>>> import numpy as np
>>> import numpy.linalg as la
>>> np.set_printoptions(precision=3, suppress=True, linewidth=120, sign=" ")
>>> E = np.array([[1, 2, 3, 0, 1, 1, 2, 0, 0, 2],
...     [1, 1, 2, 1, 1, 1, 0, 0, 2, 3],
...     [3, 0, 3, 3, 3, 0, 0, 3, 2, 1],
...     [2, 0, 0, 0, 3, 0, 2, 3, 0, 0],
...     [0, 2, 1, 3, 2, 1, 0, 1, 2, 2],
...     [0, 2, 1, 3, 2, 0, 1, 2, 1, 2],
...     [1, 2, 0, 3, 3, 3, 3, 0, 3, 1]])
>>> E[2] = E[3]
>>> E
array([[ 1,  2,  3,  0,  1,  1,  2,  0,  0,  2],
       [ 1,  1,  2,  1,  1,  1,  0,  0,  2,  3],
       [ 2,  0,  0,  0,  3,  0,  2,  3,  0,  0],
       [ 2,  0,  0,  0,  3,  0,  2,  3,  0,  0],
       [ 0,  2,  1,  3,  2,  1,  0,  1,  2,  2],
       [ 0,  2,  1,  3,  2,  0,  1,  2,  1,  2],
       [ 1,  2,  0,  3,  3,  3,  3,  0,  3,  1]])
>>> left, sv, vt = la.svd(E)
>>> sv.round(3) + 0
array([ 11.537,   6.196,   4.085,   3.485,   2.077,   0.61 ,   0.   ])
>>> M2 = left[:, :6] @ np.diag(sv[:6]) @ vt[:6]
>>> np.round(np.abs(E - M2).max(), 3)
np.float64(0.0)
>>> la.matrix_rank(E, rtol=0.05)
np.int64(6)
>>> round(float(la.norm(E - M2) / la.norm(E)), 3)
0.0
>>> M2.round(3) + 0
array([[ 1.,  2.,  3.,  0.,  1.,  1.,  2.,  0.,  0.,  2.],
       [ 1.,  1.,  2.,  1.,  1.,  1.,  0.,  0.,  2.,  3.],
       [ 2.,  0.,  0.,  0.,  3.,  0.,  2.,  3.,  0.,  0.],
       [ 2.,  0.,  0.,  0.,  3.,  0.,  2.,  3.,  0.,  0.],
       [ 0.,  2.,  1.,  3.,  2.,  1.,  0.,  1.,  2.,  2.],
       [ 0.,  2.,  1.,  3.,  2.,  0.,  1.,  2.,  1.,  2.],
       [ 1.,  2.,  0.,  3.,  3.,  3.,  3.,  0.,  3.,  1.]])
>>> la.matrix_rank(M2)
np.int64(6)
>>> np.round(la.norm(E - M2, 2), 3), round(sv[6], 3)
(np.float64(0.0), np.float64(0.0))
>>> F = np.abs(np.array([[3, -1, 1, 0, 3, -2, 1, 0, 0, -2, -1, -3],
...     [1, 0, 0, 2, -2, -1, -3, 3, 0, 0, -3, 2],
...     [0, -3, -1, 2, 0, 3, 0, -3, -3, 2, 3, 1],
...     [-1, -3, -3, -1, 0, -1, 2, 2, -1, 0, 3, -2],
...     [3, 2, 1, -2, 2, 2, -2, 0, -2, -2, 2, -1],
...     [0, -2, -1, 1, 3, 0, -1, 2, 0, -2, -2, 1],
...     [-1, -1, -2, 2, -1, -2, 1, 2, -1, 0, -2, 3],
...     [0, 1, 1, -2, 1, 1, -1, 3, -3, 0, 1, 0],
...     [-3, 1, -2, 0, 1, -2, -2, 3, -1, 2, -1, 3],
...     [3, 2, -1, -2, -1, 1, -2, 3, 2, 0, 0, 0],
...     [0, 3, -2, -2, 1, 2, 0, -3, 0, 0, 1, 2],
...     [2, -1, 2, 2, -1, -3, 2, -2, 0, 3, -2, -3]])) + np.eye(12)
>>> F = F / F.sum(axis=1, keepdims=True)
>>> F
array([[ 0.222,  0.056,  0.056,  0.   ,  0.167,  0.111,  0.056,  0.   ,  0.   ,  0.111,  0.056,  0.167],
       [ 0.056,  0.056,  0.   ,  0.111,  0.111,  0.056,  0.167,  0.167,  0.   ,  0.   ,  0.167,  0.111],
       [ 0.   ,  0.136,  0.091,  0.091,  0.   ,  0.136,  0.   ,  0.136,  0.136,  0.091,  0.136,  0.045],
       [ 0.05 ,  0.15 ,  0.15 ,  0.1  ,  0.   ,  0.05 ,  0.1  ,  0.1  ,  0.05 ,  0.   ,  0.15 ,  0.1  ],
       [ 0.136,  0.091,  0.045,  0.091,  0.136,  0.091,  0.091,  0.   ,  0.091,  0.091,  0.091,  0.045],
       [ 0.   ,  0.125,  0.062,  0.062,  0.188,  0.062,  0.062,  0.125,  0.   ,  0.125,  0.125,  0.062],
       [ 0.053,  0.053,  0.105,  0.105,  0.053,  0.105,  0.105,  0.105,  0.053,  0.   ,  0.105,  0.158],
       [ 0.   ,  0.067,  0.067,  0.133,  0.067,  0.067,  0.067,  0.267,  0.2  ,  0.   ,  0.067,  0.   ],
       [ 0.136,  0.045,  0.091,  0.   ,  0.045,  0.091,  0.091,  0.136,  0.091,  0.091,  0.045,  0.136],
       [ 0.167,  0.111,  0.056,  0.111,  0.056,  0.056,  0.111,  0.167,  0.111,  0.056,  0.   ,  0.   ],
       [ 0.   ,  0.176,  0.118,  0.118,  0.059,  0.118,  0.   ,  0.176,  0.   ,  0.   ,  0.118,  0.118],
       [ 0.083,  0.042,  0.083,  0.083,  0.042,  0.125,  0.083,  0.083,  0.   ,  0.125,  0.083,  0.167]])
>>> theta = np.radians(135)
>>> R = np.eye(12)
>>> R[0, 0] = R[9, 9] = np.cos(theta)
>>> R[0, 9], R[9, 0] = -np.sin(theta), np.sin(theta)
>>> R
array([[-0.707,  0.   ,  0.   ,  0.   ,  0.   ,  0.   ,  0.   ,  0.   ,  0.   , -0.707,  0.   ,  0.   ],
       [ 0.   ,  1.   ,  0.   ,  0.   ,  0.   ,  0.   ,  0.   ,  0.   ,  0.   ,  0.   ,  0.   ,  0.   ],
       [ 0.   ,  0.   ,  1.   ,  0.   ,  0.   ,  0.   ,  0.   ,  0.   ,  0.   ,  0.   ,  0.   ,  0.   ],
       [ 0.   ,  0.   ,  0.   ,  1.   ,  0.   ,  0.   ,  0.   ,  0.   ,  0.   ,  0.   ,  0.   ,  0.   ],
       [ 0.   ,  0.   ,  0.   ,  0.   ,  1.   ,  0.   ,  0.   ,  0.   ,  0.   ,  0.   ,  0.   ,  0.   ],
       [ 0.   ,  0.   ,  0.   ,  0.   ,  0.   ,  1.   ,  0.   ,  0.   ,  0.   ,  0.   ,  0.   ,  0.   ],
       [ 0.   ,  0.   ,  0.   ,  0.   ,  0.   ,  0.   ,  1.   ,  0.   ,  0.   ,  0.   ,  0.   ,  0.   ],
       [ 0.   ,  0.   ,  0.   ,  0.   ,  0.   ,  0.   ,  0.   ,  1.   ,  0.   ,  0.   ,  0.   ,  0.   ],
       [ 0.   ,  0.   ,  0.   ,  0.   ,  0.   ,  0.   ,  0.   ,  0.   ,  1.   ,  0.   ,  0.   ,  0.   ],
       [ 0.707,  0.   ,  0.   ,  0.   ,  0.   ,  0.   ,  0.   ,  0.   ,  0.   , -0.707,  0.   ,  0.   ],
       [ 0.   ,  0.   ,  0.   ,  0.   ,  0.   ,  0.   ,  0.   ,  0.   ,  0.   ,  0.   ,  1.   ,  0.   ],
       [ 0.   ,  0.   ,  0.   ,  0.   ,  0.   ,  0.   ,  0.   ,  0.   ,  0.   ,  0.   ,  0.   ,  1.   ]])
>>> M2 = F @ R.T
>>> np.allclose(la.norm(F, axis=1), la.norm(M2, axis=1))
True
